% ipython --no-banner

In [1]: import numpy as np

In [2]: import numpy.linalg as la

In [3]: np.set_printoptions(precision=3, suppress=True, linewidth=120)

In [4]: rd = lambda a: np.round(a, 3) + 0

In [5]: K = np.load("x.npy")

In [6]: K
Out[6]: 
array([[ 5.,  1.,  1., -2.,  1.,  0.,  1.],
       [ 1.,  5.,  1., -2.,  1.,  0.,  1.],
       [ 1.,  1.,  5., -2.,  1.,  0.,  1.],
       [-2., -2., -2.,  8., -2.,  0., -2.],
       [ 1.,  1.,  1., -2.,  5.,  0.,  1.],
       [ 0.,  0.,  0.,  0.,  0.,  4.,  0.],
       [ 1.,  1.,  1., -2.,  1.,  0.,  5.]])

In [7]: B = K / np.sqrt((K ** 2).mean(axis=1, keepdims=True))

In [8]: rd(la.norm(B, axis=1))
Out[8]: array([2.646, 2.646, 2.646, 2.646, 2.646, 2.646, 2.646])

In [9]: la.matrix_rank(K - K.mean(axis=1, keepdims=True))
Out[9]: np.int64(6)

In [10]: rd(K - K.mean(axis=1, keepdims=True))
Out[10]: 
array([[ 4.   ,  0.   ,  0.   , -3.   ,  0.   , -1.   ,  0.   ],
       [ 0.   ,  4.   ,  0.   , -3.   ,  0.   , -1.   ,  0.   ],
       [ 0.   ,  0.   ,  4.   , -3.   ,  0.   , -1.   ,  0.   ],
       [-1.714, -1.714, -1.714,  8.286, -1.714,  0.286, -1.714],
       [ 0.   ,  0.   ,  0.   , -3.   ,  4.   , -1.   ,  0.   ],
       [-0.571, -0.571, -0.571, -0.571, -0.571,  3.429, -0.571],
       [ 0.   ,  0.   ,  0.   , -3.   ,  0.   , -1.   ,  4.   ]])

In [11]: x = np.ones(7)

In [12]: for _ in range(3):
    ...:     x = K @ x
    ...:     x /= la.norm(x)
    ...:     print(round(x @ K @ x, 3))
    ...: 
9.74
12.541
12.954

In [13]: print(rd(x))
[ 0.352  0.352  0.352 -0.617  0.352  0.029  0.352]

In [14]: arr = np.load("run16.npy")

In [15]: arr
Out[15]: 
array([[ 0,  0,  0,  0,  0],
       [ 0,  0,  1,  1, -1],
       [ 0, -1,  0,  3, -2],
       [ 0, -1, -3,  0,  3],
       [ 0,  1,  2, -3,  0]])

In [16]: (arr != 0).astype(int)
Out[16]: 
array([[0, 0, 0, 0, 0],
       [0, 0, 1, 1, 1],
       [0, 1, 0, 1, 1],
       [0, 1, 1, 0, 1],
       [0, 1, 1, 1, 0]])

In [17]: np.flatnonzero(la.matrix_power((arr != 0) + (arr.T != 0) + np.eye(5), 5)[1])
Out[17]: array([1, 2, 3, 4])

In [18]: arr @ arr
Out[18]: 
array([[  0,   0,   0,   0,   0],
       [  0,  -3,  -5,   6,   1],
       [  0,  -5, -14,   5,  10],
       [  0,   6,   5, -19,   7],
       [  0,   1,  10,   7, -14]])

In [19]: x = np.array([1, 0, 1, 3, 2])

In [20]: rd(la.eigvals(arr).real)
Out[20]: array([0., 0., 0., 0., 0.])

In [21]: x @ arr @ x
Out[21]: np.int64(0)

In [22]: O = la.solve(np.eye(5) - arr, np.eye(5) + arr)

In [23]: print(rd(O @ O.T))
[[1. 0. 0. 0. 0.]
 [0. 1. 0. 0. 0.]
 [0. 0. 1. 0. 0.]
 [0. 0. 0. 1. 0.]
 [0. 0. 0. 0. 1.]]

In [24]: F = np.load("arr.npy")

In [25]: F
Out[25]: 
array([[0, 0, 0, 0, 1, 0],
       [0, 0, 1, 1, 0, 1],
       [0, 1, 0, 1, 0, 1],
       [0, 1, 1, 0, 0, 0],
       [1, 0, 0, 0, 0, 0],
       [0, 1, 1, 0, 0, 0]])

In [26]: la.matrix_rank(F, rtol=0.1)
Out[26]: np.int64(5)

In [27]: vals, vecs = la.eigh(F)

In [28]: rd(la.eigvalsh(F @ F))
Out[28]: array([0.   , 1.   , 1.   , 1.   , 2.438, 6.562])

In [29]: vals.sum(), np.trace(F)
Out[29]: (np.float64(0.0), np.int64(0))

In [30]: (vals > 1e-8).sum(), (vals < -1e-8).sum()
Out[30]: (np.int64(2), np.int64(3))

In [31]: rd(np.abs(vecs[:, -1]))
Out[31]: array([0.   , 0.557, 0.557, 0.435, 0.   , 0.435])

In [32]: rd(la.eigvalsh(F + -2 * np.eye(6)))
Out[32]: array([-3.562, -3.   , -3.   , -2.   , -1.   ,  0.562])

In [33]: vals, vecs = la.eigh(F)

In [34]: x = np.array([3, 3, 2, 3, 2, 1])

In [35]: (np.sign(vecs[:, -1].round(6)) == np.sign(vecs[0, -1].round(6))).astype(int)
Out[35]: array([1, 0, 0, 0, 1, 0])

In [36]: rd(vecs * np.maximum(vals, 0) @ vecs.T)
Out[36]: 
array([[0.5  , 0.   , 0.   , 0.   , 0.5  , 0.   ],
       [0.   , 0.796, 0.796, 0.621, 0.   , 0.621],
       [0.   , 0.796, 0.796, 0.621, 0.   , 0.621],
       [0.   , 0.621, 0.621, 0.485, 0.   , 0.485],
       [0.5  , 0.   , 0.   , 0.   , 0.5  , 0.   ],
       [0.   , 0.621, 0.621, 0.485, 0.   , 0.485]])

In [37]: X = np.loadtxt("case7.csv", delimiter=",")

In [38]: print(X)
[[0. 0. 1.]
 [1. 0. 0.]
 [0. 1. 0.]]

In [39]: cov = X.T @ X

In [40]: print(np.trace(cov), (X ** 2).sum())
3.0 3.0

In [41]: la.matrix_rank(cov)
Out[41]: np.int64(3)

In [42]: print(rd(la.eigvalsh(cov)[::-1]))
[1. 1. 1.]

In [43]: cov
Out[43]: 
array([[1., 0., 0.],
       [0., 1., 0.],
       [0., 0., 1.]])

In [44]: np.diag(cov)
Out[44]: array([1., 1., 1.])

In [45]: J = np.loadtxt("sample14.csv", delimiter=",")

In [46]: J
Out[46]: 
array([[18., 14., 20., 11.,  8., 23.],
       [21., 13., 18., 21., 12., 20.],
       [10., 11., 11.,  7.,  6., 15.],
       [ 4.,  6.,  8.,  4.,  3.,  6.],
       [ 3.,  1.,  1.,  5.,  5.,  1.],
       [12., 11., 15., 12., 12., 17.],
       [ 4.,  6.,  8.,  4.,  3.,  6.],
       [ 0.,  0.,  0.,  0.,  0.,  0.],
       [14.,  8., 12.,  7.,  5., 17.],
       [ 0.,  0.,  0.,  0.,  0.,  0.],
       [ 4.,  6.,  8.,  4.,  3.,  6.],
       [ 2.,  0.,  4.,  5.,  6.,  2.],
       [ 0.,  0.,  0.,  0.,  0.,  0.],
       [ 0.,  0.,  0.,  0.,  0.,  0.],
       [ 7.,  5.,  6., 14.,  7.,  3.],
       [13.,  8., 11., 13.,  3.,  9.],
       [ 4.,  6.,  8.,  4.,  3.,  6.],
       [ 2.,  0.,  4.,  5.,  6.,  2.],
       [ 3.,  1.,  1.,  5.,  5.,  1.],
       [ 0.,  0.,  0.,  0.,  0.,  0.]])

In [47]: Xs = J - J.mean(axis=0)

In [48]: vecs = la.svd(Xs)[2][:1]

In [49]: B = Xs - Xs @ vecs.T @ vecs

In [50]: rd(np.cov(Xs @ vecs.T, rowvar=False))
Out[50]: np.float64(184.194)

In [51]: la.norm(B, axis=1).round(6).argmax()
Out[51]: np.int64(14)

In [52]: rd(B.std(axis=0))
Out[52]: array([1.243, 1.301, 1.241, 2.809, 2.107, 1.785])
